% python3 -q
>>> import numpy as np
>>> np.set_printoptions(precision=3, suppress=True, linewidth=120, sign=" ")
>>> rd = lambda a: np.round(a, 3) + 0
>>> u = np.array([1, 3, 3, 1])
>>> K = np.array([np.roll(u, i) for i in range(4)])
>>> print(K)
[[ 1  3  3  1]
 [ 1  1  3  3]
 [ 3  1  1  3]
 [ 3  3  1  1]]
>>> print(np.einsum("ij,ji->", K, K))
64
>>> print(rd(np.poly(K)))
[  1.  -4. -24. -64.   0.]
>>> print(rd(np.linalg.eigvals(K)))
[ 8.+0.j -2.+2.j -2.-2.j  0.+0.j]
>>> print(np.kron(np.eye(2, dtype=int), K))
[[ 1  3  3  1  0  0  0  0]
 [ 1  1  3  3  0  0  0  0]
 [ 3  1  1  3  0  0  0  0]
 [ 3  3  1  1  0  0  0  0]
 [ 0  0  0  0  1  3  3  1]
 [ 0  0  0  0  1  1  3  3]
 [ 0  0  0  0  3  1  1  3]
 [ 0  0  0  0  3  3  1  1]]
>>> print(rd(np.linalg.norm(K, 2) / np.linalg.norm(K)))
0.894
>>> print(np.linalg.cond(K) > 100)
True
>>> u, g = K[3], K[2]
>>> print(u @ g)
16
>>> pr = (u @ g) / (u @ u) * u
>>> print(rd((g - pr) @ u))
0.0
>>> rank = np.linalg.matrix_rank(K)
>>> print(rank)
3
>>> ns = np.linalg.svd(K)[2][rank:].T
>>> print([int(np.linalg.matrix_rank(K[:i])) for i in range(1, len(K) + 1)])
[1, 2, 3, 3]
>>> print(rd(ns @ ns.T))
[[ 0.25 -0.25  0.25 -0.25]
 [-0.25  0.25 -0.25  0.25]
 [ 0.25 -0.25  0.25 -0.25]
 [-0.25  0.25 -0.25  0.25]]
>>> m1 = np.loadtxt("dump.csv", delimiter=",")
>>> print(m1)
[[ 1. -1.  1.]
 [ 1.  0.  0.]
 [ 1.  1.  1.]
 [ 1.  2.  4.]]
>>> x = np.array([0, 3, 4])
>>> y = m1 @ x
>>> print(rd(np.linalg.solve(m1.T @ m1, m1.T @ y)))
[ 0.  3.  4.]
>>> rng = np.random.default_rng(5473)
>>> y = y + 0.02 * rng.normal(size=4)
>>> print(rd(y))
[ 0.994 -0.001  6.991 22.017]
>>> beta, *_ = np.linalg.lstsq(m1, y)
>>> print(beta.round())
[-0.  3.  4.]
>>> print([round(float(np.linalg.norm(np.linalg.solve(m1.T @ m1 + lam * np.eye(3), m1.T @ y))), 2) for lam in (0, 1, 10, 100)])
[5.0, 4.68, 3.33, 0.91]
>>> P = m1 @ np.linalg.solve(m1.T @ m1, m1.T)
>>> print(rd(np.diag(P)))
[ 0.95  0.55  0.55  0.95]
>>> print(rd(np.linalg.eigvalsh(P)))
[ 0.  1.  1.  1.]
>>> print(np.allclose(P @ P, P))
True
>>> Y = m1 / np.sqrt((m1 ** 2).mean(axis=1, keepdims=True))
>>> print(rd(Y[1]))
[ 1.732  0.     0.   ]
>>> print(np.linalg.matrix_rank(Y) == np.linalg.matrix_rank(m1))
True
>>> print(rd(m1 - m1.mean(axis=1, keepdims=True)))
[[ 0.667 -1.333  0.667]
 [ 0.667 -0.333 -0.333]
 [ 0.     0.     0.   ]
 [-1.333 -0.333  1.667]]
>>> print((K @ K)[0])
[ 16  12  16  20]
>>> print(K @ (-1.0) ** np.arange(4))
[ 0.  0.  0.  0.]
>>> print(K @ np.ones(4))
[ 8.  8.  8.  8.]
>>> print(np.fft.fft(K[0]))
[ 8.+0.j -2.-2.j  0.+0.j -2.+2.j]
>>> mat = np.load("a.npy")
>>> print(mat)
[[ 3 -4  1]
 [-4  5 -2]
 [ 0  1 13]]
>>> print((mat - mat.T) / 2)
[[ 0.   0.   0.5]
 [ 0.   0.  -1.5]
 [-0.5  1.5  0. ]]
>>> print(np.allclose(mat, mat.T))
False
>>> print(np.trace(mat))
21
>>> print(rd(np.abs(np.linalg.eigvals(mat)).max()))
12.592
>>> print(rd(np.linalg.norm(mat, 1)), rd(np.linalg.norm(mat, np.inf)))
16.0 14.0
>>> print(mat[0] @ mat[2])
9
>>> print(rd(np.linalg.norm(mat, "nuc")))
21.457
>>> print(rd(np.linalg.norm(mat[0], 1)), rd(np.linalg.norm(mat[0], np.inf)))
8.0 4.0
>>> Y = np.array([[3, 0], [-3, -1], [2, -2]])
>>> W0 = np.kron(np.eye(3, dtype=int), Y)
>>> print(W0)
[[ 3  0  0  0  0  0]
 [-3 -1  0  0  0  0]
 [ 2 -2  0  0  0  0]
 [ 0  0  3  0  0  0]
 [ 0  0 -3 -1  0  0]
 [ 0  0  2 -2  0  0]
 [ 0  0  0  0  3  0]
 [ 0  0  0  0 -3 -1]
 [ 0  0  0  0  2 -2]]
>>> P = W0 @ np.linalg.solve(W0.T @ W0, W0.T)
>>> print(P @ W0[:, 0])
[ 3. -3.  2.  0.  0.  0.  0.  0.  0.]
>>> print(rd(np.linalg.eigvalsh(P)))
[ 0.  0.  0.  1.  1.  1.  1.  1.  1.]
>>> print(np.allclose(P @ P, P))
True
>>> Y = np.c_[W0[:, :5] @ np.array([[2, 1, 0, 3, 3],
...     [1, 3, 2, 3, 2],
...     [1, 2, 1, 2, 0],
...     [2, 2, 2, 1, 3],
...     [0, 3, 3, 3, 3]]), np.array([3, 3, 1, 3, 1, 3, 0, 3, 0])]
>>> print(Y)
[[  6   3   0   9   9   3]
 [ -7  -6  -2 -12 -11   3]
 [  2  -4  -4   0   2   1]
 [  3   6   3   6   0   3]
 [ -5  -8  -5  -7  -3   1]
 [ -2   0  -2   2  -6   3]
 [  0   9   9   9   9   0]
 [  0  -9  -9  -9  -9   3]
 [  0   6   6   6   6   0]]
>>> print(np.linalg.matrix_rank(Y))
6
>>> Q, Rm = np.linalg.qr(W0)
>>> print(rd(np.trace(Q @ Q.T)))
6.0
>>> print(rd(Q @ Rm))
[[ 3.  0.  0.  0.  0.  0.]
 [-3. -1.  0.  0.  0.  0.]
 [ 2. -2.  0.  0.  0.  0.]
 [ 0.  0.  3.  0.  0.  0.]
 [ 0.  0. -3. -1.  0.  0.]
 [ 0.  0.  2. -2.  0.  0.]
 [ 0.  0.  0.  0.  3.  0.]
 [ 0.  0.  0.  0. -3. -1.]
 [ 0.  0.  0.  0.  2. -2.]]
>>> print(np.allclose(Rm.T @ Rm, W0.T @ W0))
True
>>> print(rd(Rm))
[[-4.69   0.213  0.     0.     0.     0.   ]
 [ 0.     2.226  0.     0.     0.     0.   ]
 [ 0.     0.    -4.69   0.213  0.     0.   ]
 [ 0.     0.     0.    -2.226  0.     0.   ]
 [ 0.     0.     0.     0.    -4.69   0.213]
 [ 0.     0.     0.     0.     0.    -2.226]]
>>> print(rd(Q))
[[-0.64   0.061  0.     0.     0.     0.   ]
 [ 0.64  -0.511  0.     0.     0.     0.   ]
 [-0.426 -0.858  0.     0.     0.     0.   ]
 [ 0.     0.    -0.64  -0.061  0.     0.   ]
 [ 0.     0.     0.64   0.511  0.     0.   ]
 [ 0.     0.    -0.426  0.858  0.     0.   ]
 [ 0.     0.     0.     0.    -0.64  -0.061]
 [ 0.     0.     0.     0.     0.64   0.511]
 [ 0.     0.     0.     0.    -0.426  0.858]]
>>> G = Rm.T @ Rm
>>> print(np.linalg.matrix_rank(G))
6
>>> print(rd(np.diag(G)))
[ 22.   5.  22.   5.  22.   5.]
>>> print(rd(np.trace(G)), rd((Rm ** 2).sum()))
81.0 81.0
>>> print(rd(np.linalg.eigvalsh(G)[::-1]))
[ 22.059  22.059  22.059   4.941   4.941   4.941]
